$ python3 -q
>>> import numpy as np
>>> np.set_printoptions(suppress=True, linewidth=160)
>>> m1 = np.load("m.npy")
>>> m1
array([[-0.96,  1.44,  0.46, -1.42,  0.98,  0.96, -0.5 , -0.99, -1.41,  0.48,  0.  ,  0.01],
       [ 0.52, -0.82, -0.26,  0.77, -0.55, -0.52,  0.26,  0.51,  0.79, -0.26, -0.01,  0.01],
       [-0.54,  0.78,  0.24, -0.75,  0.48,  0.52, -0.24, -0.53, -0.79,  0.22, -0.02,  0.  ],
       [ 2.83, -4.22, -1.42,  4.22, -2.8 , -2.81,  1.42,  2.83,  4.24, -1.42, -0.02, -0.04],
       [ 1.41, -2.12, -0.72,  2.17, -1.39, -1.45,  0.74,  1.44,  2.14, -0.68, -0.01, -0.01],
       [-2.08,  3.08,  0.97, -3.12,  2.02,  2.03, -1.03, -2.05, -3.05,  1.03,  0.02,  0.01],
       [ 1.42, -2.15, -0.74,  2.11, -1.47, -1.42,  0.74,  1.43,  2.15, -0.65, -0.01, -0.01],
       [ 0.4 , -0.61, -0.22,  0.6 , -0.37, -0.4 ,  0.2 ,  0.39,  0.58, -0.22, -0.01, -0.03],
       [ 2.03, -2.97, -0.99,  2.97, -2.  , -1.98,  0.98,  2.01,  2.97, -0.98,  0.  ,  0.02],
       [ 1.84, -2.7 , -0.9 ,  2.73, -1.82, -1.83,  0.89,  1.81,  2.7 , -0.93,  0.01,  0.  ],
       [-1.65,  2.48,  0.8 , -2.47,  1.66,  1.65, -0.85, -1.64, -2.47,  0.82,  0.03, -0.02],
       [-0.9 ,  1.36,  0.42, -1.31,  0.93,  0.9 , -0.42, -0.9 , -1.34,  0.46, -0.06, -0.02],
       [ 3.07, -4.56, -1.55,  4.6 , -3.12, -3.09,  1.56,  3.07,  4.57, -1.54, -0.04,  0.02],
       [ 1.43, -2.1 , -0.74,  2.09, -1.38, -1.38,  0.7 ,  1.38,  2.07, -0.67,  0.03,  0.01],
       [-0.29,  0.41,  0.15, -0.39,  0.27,  0.27, -0.12, -0.26, -0.4 ,  0.1 ,  0.  ,  0.02],
       [-2.73,  4.08,  1.35, -4.07,  2.72,  2.73, -1.39, -2.73, -4.1 ,  1.37, -0.01,  0.03],
       [ 0.31, -0.45, -0.14,  0.46, -0.33, -0.34,  0.17,  0.33,  0.46, -0.13,  0.  ,  0.01],
       [-0.99,  1.52,  0.51, -1.5 ,  1.03,  0.99, -0.5 , -1.02, -1.5 ,  0.51, -0.02, -0.01],
       [-3.31,  4.88,  1.63, -4.95,  3.3 ,  3.27, -1.63, -3.26, -4.91,  1.62,  0.  , -0.02]])
>>> x0 = np.array([-4, 1, -1, 3, 4, -4, -1, 1, -1, -3, -5, 1])
>>> np.round(np.einsum("ij,j->i", m1, x0), 2)
array([ 0.13, -0.15,  0.23,  0.07,  0.35, -0.12, -0.43,  0.22, -0.25,  0.03, -0.04,  0.49,  0.17, -0.33,  0.23,  0.13, -0.03,  0.17,  0.16])
>>> np.round(m1 @ x0, 2)
array([ 0.13, -0.15,  0.23,  0.07,  0.35, -0.12, -0.43,  0.22, -0.25,  0.03, -0.04,  0.49,  0.17, -0.33,  0.23,  0.13, -0.03,  0.17,  0.16])
>>> np.sign((m1 @ x0).round(6))
array([ 1., -1.,  1.,  1.,  1., -1., -1.,  1., -1.,  1., -1.,  1.,  1., -1.,  1.,  1., -1.,  1.,  1.])
>>> np.linalg.norm(m1 @ x0) <= np.linalg.norm(m1, 2) * np.linalg.norm(x0) + 1e-9
np.True_
>>> np.round((m1 * x0).sum(axis=1), 2)
array([ 0.13, -0.15,  0.23,  0.07,  0.35, -0.12, -0.43,  0.22, -0.25,  0.03, -0.04,  0.49,  0.17, -0.33,  0.23,  0.13, -0.03,  0.17,  0.16])
>>> Uu, sv, Vt = np.linalg.svd(m1)
>>> np.argmax(sv[:-1] / (sv[1:] + 1e-6)) + 1
np.int64(1)
>>> sv.round(2)
array([26.11,  0.14,  0.12,  0.12,  0.1 ,  0.09,  0.08,  0.06,  0.06,  0.04,  0.04,  0.03])
>>> out = Uu[:, :1] @ np.diag(sv[:1]) @ Vt[:1]
>>> round(np.abs(m1 - out).max(), 2)
np.float64(0.06)
>>> np.linalg.matrix_rank(out)
np.int64(1)
>>> round(np.linalg.norm(m1 - out) / np.linalg.norm(m1), 2)
np.float64(0.01)
>>> np.linalg.matrix_rank(m1, rtol=0.05)
np.int64(1)
>>> np.argsort(-np.linalg.norm(m1, axis=0).round(6), kind="stable")[:3]
array([3, 8, 1])
>>> [round(float(x), 2) for x in np.linalg.svd(m1, compute_uv=False)[:3]]
[26.11, 0.14, 0.12]
>>> np.linalg.matrix_rank(m1, rtol=0.1)
np.int64(1)
>>> J = np.loadtxt("case3.csv", delimiter=",")
>>> J
array([[  2.,   2.,  -2.,   1.,   2.,  -3.,  -3.,   3.,   0.,   0.],
       [  0.,   1.,  -2.,   3.,   2.,  -1.,  -3.,   1.,   2.,  -2.],
       [  2.,  -1.,   0.,   0.,  -1.,  -2.,   0.,  -1.,   4.,  -2.],
       [  0.,  -3.,  -2.,   1.,   0.,  -5.,  -1.,  -4.,   5.,   1.],
       [  1.,  -5.,  -3.,   2.,   0.,  -6.,  -3.,  -4.,   3.,   3.],
       [  0.,  -6.,  -4.,   1.,   0.,  -4.,  -5.,  -7.,   0.,   4.],
       [ -1.,  -6.,  -7.,  -2.,   0.,  -1.,  -2.,  -9.,  -3.,   1.],
       [  1.,  -8.,  -4.,   0.,   1.,  -2.,  -2.,  -6.,   0.,   4.],
       [ -2.,  -9.,  -7.,   3.,   3.,  -4.,   1.,  -6.,  -2.,   5.],
       [ -4.,  -8., -10.,   4.,   5.,  -6.,  -1.,  -5.,   0.,   8.],
       [ -6.,  -7., -12.,   3.,   3.,  -8.,   2.,  -8.,   3.,  10.],
       [ -4.,  -4., -11.,   4.,   4., -10.,   4.,  -6.,   3.,  11.],
       [ -1.,  -5., -10.,   2.,   7., -12.,   3.,  -6.,   0.,   8.],
       [ -3.,  -4., -13.,  -1.,   9., -12.,   6.,  -6.,   3.,  10.],
       [ -5.,  -3., -12.,  -2.,   6., -13.,   6.,  -9.,   2.,  13.],
       [ -7.,   0., -12.,  -5.,   9., -10.,   9., -11.,   3.,  11.],
       [ -5.,   0.,  -9.,  -6.,   9., -11.,  10.,  -9.,   0.,  12.]])
>>> x0 = np.array([-2, -4, 0, 5, -2, -1, -2, 0, 1, -1])
>>> target = J @ x0
>>> np.round(np.linalg.lstsq(J, target)[0], 2) + 0
array([-2., -4.,  0.,  5., -2., -1., -2.,  0.,  1., -1.])
>>> rng = np.random.default_rng(63)
>>> target = target + 0.1 * rng.normal(size=17)
>>> target.round(2)
array([ -1.93,  18.23,   9.83,  27.99,  40.12,  39.11,  17.14,  30.02,  44.12,  50.24,  46.09,  30.13,  15.94,  -8.2 , -10.03, -45.01, -58.88])
>>> coef, *_ = np.linalg.lstsq(J, target)
>>> np.round(np.linalg.norm(target - J @ coef), 2)
np.float64(0.28)
>>> out = J / np.linalg.norm(J, axis=1, keepdims=True)
>>> gram = out @ out.T
>>> gram[0].round(2)
array([ 1.  ,  0.69,  0.08,  0.08,  0.21,  0.04, -0.22, -0.13, -0.08,  0.13,  0.01,  0.13,  0.24,  0.18,  0.07, -0.04, -0.02])
>>> Q, Rm = np.linalg.qr(J)
>>> np.trace(Q @ Q.T)
np.float64(10.0)
>>> np.round(abs(Rm[0, 0]), 2), round(np.linalg.norm(J[:, 0]), 2)
(np.float64(13.86), np.float64(13.86))
>>> np.round(Q.T @ Q, 2) + 0
array([[1., 0., 0., 0., 0., 0., 0., 0., 0., 0.],
       [0., 1., 0., 0., 0., 0., 0., 0., 0., 0.],
       [0., 0., 1., 0., 0., 0., 0., 0., 0., 0.],
       [0., 0., 0., 1., 0., 0., 0., 0., 0., 0.],
       [0., 0., 0., 0., 1., 0., 0., 0., 0., 0.],
       [0., 0., 0., 0., 0., 1., 0., 0., 0., 0.],
       [0., 0., 0., 0., 0., 0., 1., 0., 0., 0.],
       [0., 0., 0., 0., 0., 0., 0., 1., 0., 0.],
       [0., 0., 0., 0., 0., 0., 0., 0., 1., 0.],
       [0., 0., 0., 0., 0., 0., 0., 0., 0., 1.]])
>>> np.round(np.abs(np.diag(Rm)), 2)
array([13.86, 18.47, 11.74,  9.8 ,  6.02,  8.44,  6.57,  4.16,  6.67,  4.27])
>>> sv = 3 * 0.9 ** np.arange(5)
>>> arr = rng.normal(size=(14, 5)) * rng.permutation(sv)
>>> arr.round(2)
array([[-0.73,  0.34,  0.16,  4.56,  0.66],
       [-0.5 ,  0.48,  0.89,  2.77, -1.25],
       [ 3.48,  3.27,  1.81,  2.34, -0.11],
       [-2.48, -1.27, -1.6 ,  2.76, -1.95],
       [ 0.61,  1.61, -3.91, -0.88,  0.31],
       [ 2.72, -2.  ,  1.74,  0.94, -1.95],
       [ 1.75,  2.  , -1.38,  1.3 ,  0.83],
       [-1.22, -4.12,  0.6 ,  1.06,  1.56],
       [ 1.86,  4.53,  1.79,  0.29, -0.82],
       [ 3.42, -2.14, -0.81,  1.68, -1.92],
       [ 5.9 ,  3.8 , -0.24, -2.11, -1.12],
       [ 0.17, -3.14,  2.03,  3.75, -2.91],
       [-0.49,  2.55, -3.84,  2.22, -0.81],
       [-5.91, -1.18, -3.7 ,  1.8 , -0.33]])
>>> out = np.c_[arr[:, :3] @ np.array([[2, 2, 0], [2, -2, 3], [1, 1, 2]]), np.array([0, 2, 2, 2, 2, 2, 1, 0, 1, 0, 0, 0, 0, 2])]
>>> out.round(2)
array([[ -0.63,  -1.99,   1.33,   0.  ],
       [  0.86,  -1.07,   3.23,   2.  ],
       [ 15.32,   2.23,  13.45,   2.  ],
       [ -9.1 ,  -4.03,  -6.99,   2.  ],
       [  0.52,  -5.91,  -2.99,   2.  ],
       [  3.2 ,  11.18,  -2.5 ,   2.  ],
       [  6.11,  -1.87,   3.22,   1.  ],
       [-10.1 ,   6.4 , -11.18,   0.  ],
       [ 14.58,  -3.55,  17.17,   1.  ],
       [  1.76,  10.32,  -8.03,   0.  ],
       [ 19.16,   3.95,  10.92,   0.  ],
       [ -3.9 ,   8.66,  -5.35,   0.  ],
       [  0.28,  -9.91,  -0.04,   0.  ],
       [-17.89, -13.16, -10.94,   2.  ]])
>>> np.linalg.matrix_rank(np.c_[arr, out])
np.int64(6)
>>> np.round(np.linalg.lstsq(arr, out[:, 0])[0], 2) + 0
array([2., 2., 1., 0., 0.])
>>> np.round(np.linalg.norm(out - arr @ np.linalg.lstsq(arr, out)[0], axis=0), 2) + 0
array([0., 0., 0., 4.])
>>> x0 = np.array([1, 3, 1, 3, 1])
>>> target = arr @ x0
>>> np.round(np.linalg.solve(arr.T @ arr, arr.T @ target), 2)
array([1., 3., 1., 3., 1.])
>>> np.round(np.linalg.lstsq(arr, target)[0], 2)
array([1., 3., 1., 3., 1.])
>>> target = target + 0.3 * rng.normal(size=14)
>>> target.round(2)
array([15.24,  8.7 , 21.96, -1.13, -0.53, -0.66, 11.1 , -8.36, 17.02, -0.17,  9.88,  0.77,  9.02, -8.57])
>>> coef, *_ = np.linalg.lstsq(arr, target)
>>> coef.round(2)
array([1.08, 2.96, 0.93, 3.02, 1.05])
>>> round(np.linalg.norm(target - arr @ coef), 2)
np.float64(0.91)
>>> np.round(arr.T @ (target - arr @ coef), 2) + 0
array([0., 0., 0., 0., 0.])
>>> sv = 5 * 0.9 ** np.arange(12)
>>> mat = rng.normal(size=(46, 12)) * rng.permutation(sv)
>>> mat.round(2)
array([[ -2.45,   3.41,   2.51,   4.71,  -3.77,   1.  ,  -4.38,  -1.45,   1.06,  -6.07,   1.23,  -2.84],
       [ -2.27,   1.49,  -0.41,   2.73,  -2.48,  -5.97,  -2.42,  -1.58,   2.28,   0.37,   1.46,  -6.56],
       [  1.76,   2.15,   0.7 ,   1.24,  -2.03,  -5.66,   0.16,  -5.43,   1.4 ,   2.54,   0.75,   3.87],
       [ -1.35,  -1.3 ,  -4.51,   4.67,   2.37,  -0.31,   0.51,  -0.25,   2.69,   0.12,  -1.27,  -2.  ],
       [ -2.2 ,   1.95,   3.56,  -0.22,   0.54,   5.49,   4.36,  -0.49,   2.74,  -1.04,   0.2 ,   4.72],
       [ -3.08,  -1.4 ,  -0.3 ,   3.1 ,  -3.27,   4.03,  -0.33,   0.29,  -3.57,   2.07,  -0.26,   0.98],
       [ -0.01,  -2.64,  -3.  ,  -3.  ,  -0.12,   6.22,   0.6 ,  -0.78,   1.37,   5.24,  -3.14,  -3.49],
       [ -0.62,   1.11,  -2.3 ,  -3.97,  -2.1 ,  -1.93,   0.21,   1.03,   2.8 ,  -2.04,   1.15,  -0.76],
       [ -1.97,  -3.43,  -4.54,   0.56,   0.59,  -7.84,   4.18,  -2.94,  -2.89,   3.88,   0.09,   3.69],
       [  2.3 ,  -2.38,   0.91,   1.29,  -0.34,  -1.42,   2.08,   2.07,   0.67,   2.41,  -0.33,   2.03],
       [ -0.01,   0.55,   3.04,   6.51,  -5.35,   6.97,   0.29,   1.71,   2.87,  -2.03,   0.68,  -1.43],
       [ -0.52,   0.61,  -4.57,  -3.69,  -0.82,  -9.4 ,  -2.71,   2.34,  -2.  ,  -5.83,   3.16,   4.47],
       [ -1.56,  -0.49,  -1.74,  -1.1 ,  -3.36, -12.82,  -1.08,   0.8 ,   1.95,   3.88,   0.88,  -0.03],
       [  0.44,   1.57,   2.98,  -1.89,   0.35,   0.61,  -1.68,  -2.08,   2.14,   1.43,   0.94,  -5.64],
       [ -2.65,   3.52,  -6.44,  -0.19,  -3.74,  -0.7 ,  -1.2 ,  -1.74,   0.83,  -2.81,  -0.57,   6.14],
       [  1.69,   1.53,  -6.83,   3.55,   3.8 ,   2.44,  -1.99,  -7.73,  -5.39,  -0.68,   1.38,  -1.51],
       [  1.33,  -0.18,  -3.5 ,   4.52,   1.4 ,  10.93,   3.15,  -0.66,   2.75,  -0.57,  -1.07,   8.26],
       [ -1.96,   1.45,   3.83,  -1.79,   4.89,  -3.95,  -0.42,   2.55,  -1.5 ,  -2.36,   3.97,   0.29],
       [ -0.02,  -2.8 ,  -2.08,  -4.38,   1.11,  -1.51,   2.15,   1.44,  -1.16,  13.42,  -0.85,  -5.74],
       [ -1.75,  -1.9 ,   2.57,   9.94,  -1.35,  -6.76,   1.13,  -3.95,   2.3 ,  -4.01,  -1.38,  -5.19],
       [  1.85,   3.02,   0.22,  -2.85,   4.48,  -1.75,  -2.04,   0.66,  -2.52,  -3.85,   0.91,  -3.75],
       [ -1.21,   1.18,   0.08,  -2.27,  -3.35,  -4.61,   0.4 ,   2.1 ,   2.69,  -2.99,   1.07,   0.69],
       [  1.14,  -3.22,  -1.28,  -0.94,  -1.56,  -3.95,   3.71,   1.34,  -1.66,  -5.47,   1.77,  -7.47],
       [ -3.22,  -0.71,   3.62,  -1.62,   5.71,   2.73,  -0.99,  -0.96,  -3.44,   3.73,  -1.38,   5.75],
       [  2.48,   0.7 ,  -7.99,   2.71,  -1.13,   6.63,  -0.09,   2.  ,  -0.3 ,   1.06,  -0.71,  -1.18],
       [  2.49,  -1.  ,  -2.96,   5.16,   1.65,  -1.45,  -0.31,   1.39,  -1.04,   3.59,   3.49,  -6.15],
       [ -0.4 ,  -2.23,   7.58,   2.  ,  -7.5 ,  -4.56,  -1.36,  -2.37,  -3.17,  -6.91,  -1.39,   4.25],
       [ -5.88,   3.73,  -1.03,   3.85,   1.14,  -3.95,  -2.25,  -0.63,  -2.97,   1.9 ,   2.14,   0.7 ],
       [ -3.77,   1.25,   1.63,  -4.46,  -0.92,   0.51,   2.97,  -1.29,   5.69,  -3.94,   3.58,   0.6 ],
       [  0.39,   1.75,  -2.33,   2.14,  -0.66,   3.59,  -1.72,  -0.62,   4.08,  -7.27,   1.66,  -3.  ],
       [  4.9 ,   0.02,   4.37,   1.  ,   1.79,   2.05,  -2.79,  -0.08,   0.23,   3.02,   1.63,   4.43],
       [ -2.2 ,  -1.66,  -1.3 ,  -1.65,  -0.19,   0.9 ,  -0.83,  -1.29,  -0.49,   4.43,  -0.02,   5.45],
       [  3.68,   0.52,   1.61,  -4.16,  -1.72,  -2.82,   1.78,   1.  ,   0.89,   0.32,   0.46,  -1.39],
       [  2.98,  -1.3 ,   1.71,  -1.26,  -1.54,  -1.28,  -1.15,   3.15,  -1.87,   3.  ,   0.11,   0.01],
       [  1.55,  -0.54,   0.32,  -1.06,  -4.37,  -8.63,  -2.1 ,   0.25,   3.25,   5.23,   2.61,   1.73],
       [ -0.35,   1.62,  -6.15,   1.11,   1.99, -11.25,  -3.41,   1.88,  -2.91,  -3.41,  -3.02,   7.49],
       [  1.25,   1.39,  -3.26,  -2.08,  -0.13,  12.38,  -3.43,   0.21,   0.91,   3.53,  -0.58,  11.53],
       [  2.49,  -3.28,  -4.18,   3.08,  -5.07,   0.31,  -2.31,   4.57,  -4.  ,   0.13,  -1.99,   1.4 ],
       [ -1.23,   0.26,   0.24,   1.29,  -1.28,  -3.06,  -0.89,   4.95,   3.51,  -1.19,  -3.05,  -0.38],
       [ -2.74,  -0.54,  -3.07,   1.46,  -3.41,  -2.15,  -0.43,  -3.73,  -2.53,   3.34,  -1.02,  -0.12],
       [ -0.53,   0.14,   5.43,  -0.54,  -0.89,   2.79,   2.78,  -2.19,  -1.25,   1.04,   2.16,  -7.86],
       [ -3.22,  -0.73,  -4.22,  -1.99,  -3.65,  -6.59,  -3.47,  -5.59,   2.92,  -4.21,   0.9 ,  -5.11],
       [ -0.94,   1.98,   1.63, -10.16,   2.21,   3.65,  -0.33,  -4.2 ,  -1.62,   0.63,   2.71,   4.11],
       [ -2.17,  -0.17,   1.15,   1.15,  -0.95,   1.17,   1.11,   0.79,   1.6 ,  -7.3 ,  -1.52,   4.07],
       [  0.19,   1.65,   5.25,   4.28,  -4.45,  -1.24,  -0.75,  -3.13,  -3.17,  -0.05,  -1.26,   0.15],
       [  2.3 ,   1.94,  -1.74,   4.32,  -2.37,  -1.7 ,  -1.83,   1.98,   5.02,   0.26,  -0.04,  -7.98]])
>>> gram = np.cov(mat, rowvar=False)
>>> np.round(np.median(mat, axis=0), 2)
array([-0.46,  0.39, -0.35,  0.78, -0.94, -1.35, -0.59, -0.17,  0.75,  0.2 ,  0.33,  0.08])
>>> np.argwhere(np.triu(np.abs(np.corrcoef(mat.T)) > 0.8, 1))
array([], shape=(0, 2), dtype=int64)
>>> np.round(mat.std(axis=0), 2)
array([2.22, 1.86, 3.51, 3.54, 2.78, 5.25, 2.1 , 2.59, 2.66, 4.02, 1.73, 4.53])
>>> np.round(np.linalg.eigvalsh(gram)[::-1], 2)
array([31.36, 21.13, 18.91, 13.74, 10.91,  8.8 ,  6.91,  5.37,  5.1 ,  3.64,  2.14,  1.28])
